In [1]: import numpy as np

In [2]: np.set_printoptions(precision=2, suppress=True, linewidth=200)

In [3]: def rd(a):
   ...:     return np.round(a, 2) + 0
   ...: 

In [4]: W0 = np.load("dump.npy")

In [5]: print(W0)
[[ 0.3   0.29 -0.3 ]
 [ 2.6  -0.49  0.5 ]
 [ 1.5  -1.5   1.5 ]
 [ 1.1  -0.72  0.7 ]
 [ 0.2  -2.23  2.2 ]
 [-0.9  -1.35  1.4 ]
 [-0.3  -0.62  0.6 ]
 [-0.7   0.72 -0.7 ]
 [ 0.1   3.03 -3.  ]
 [-0.8  -0.18  0.2 ]
 [ 0.3  -1.17  1.2 ]
 [-1.1   1.3  -1.3 ]
 [ 0.1   0.49 -0.5 ]
 [-1.3  -0.57  0.6 ]
 [-0.5   0.58 -0.6 ]
 [-0.9  -0.31  0.3 ]
 [ 0.2   0.29 -0.3 ]]

In [6]: proj = W0 @ np.linalg.solve(W0.T @ W0, W0.T)

In [7]: print(rd(np.diag(proj)))
[0.02 0.48 0.2  0.1  0.29 0.43 0.08 0.07 0.49 0.08 0.19 0.12 0.02 0.21 0.09 0.09 0.02]

In [8]: U, sigma, Vt = np.linalg.svd(W0, full_matrices=False)

In [9]: print(rd(Vt @ Vt.T))
[[1. 0. 0.]
 [0. 1. 0.]
 [0. 0. 1.]]

In [10]: U.shape, sigma.shape, Vt.shape
Out[10]: ((17, 3), (3,), (3, 3))

In [11]: print(rd(np.sqrt((sigma ** 2).sum())), rd(np.linalg.norm(W0)))
8.04 8.04

In [12]: rd(np.abs(Vt[0]))
Out[12]: array([0.18, 0.7 , 0.69])

In [13]: np.allclose(U * sigma @ Vt, W0)
Out[13]: True

In [14]: np.abs(U[:, 0]).round(6).argmax()
Out[14]: np.int64(8)

In [15]: rd(sigma / sigma[0])
Out[15]: array([1.  , 0.56, 0.01])

In [16]: rd(sigma)
Out[16]: array([7.02, 3.92, 0.06])

In [17]: u = np.array([0, 1, 1])

In [18]: rng = np.random.default_rng(49124)

In [19]: X = np.outer(rng.normal(size=13), u) + 0.1 * rng.normal(size=(13, 3))

In [20]: rd(X)
Out[20]: 
array([[ 0.23, -0.1 , -0.3 ],
       [-0.02, -0.86, -1.25],
       [ 0.16,  1.36,  1.54],
       [ 0.03, -0.02,  0.05],
       [ 0.17, -0.23, -0.32],
       [ 0.02,  0.3 ,  0.39],
       [ 0.08,  0.58,  0.65],
       [ 0.  , -1.07, -0.95],
       [ 0.12,  0.81,  0.85],
       [-0.16,  2.43,  2.39],
       [ 0.01, -1.31, -1.1 ],
       [ 0.15,  1.25,  1.48],
       [ 0.07,  1.32,  1.31]])

In [21]: Xc = (X - X.mean(axis=0)) / X.std(axis=0)

In [22]: np.argwhere(np.abs(Xc) > 2)
Out[22]: array([[9, 0]])

In [23]: Xc.std(axis=0)
Out[23]: array([1., 1., 1.])

In [24]: beta = np.linalg.lstsq(np.delete(Xc, 1, axis=1), Xc[:, 1])[0]

In [25]: rd(beta)
Out[25]: array([-0.02,  0.99])

In [26]: print(rd(1 - np.var(Xc[:, 1] - np.delete(Xc, 1, axis=1) @ beta)))
0.98
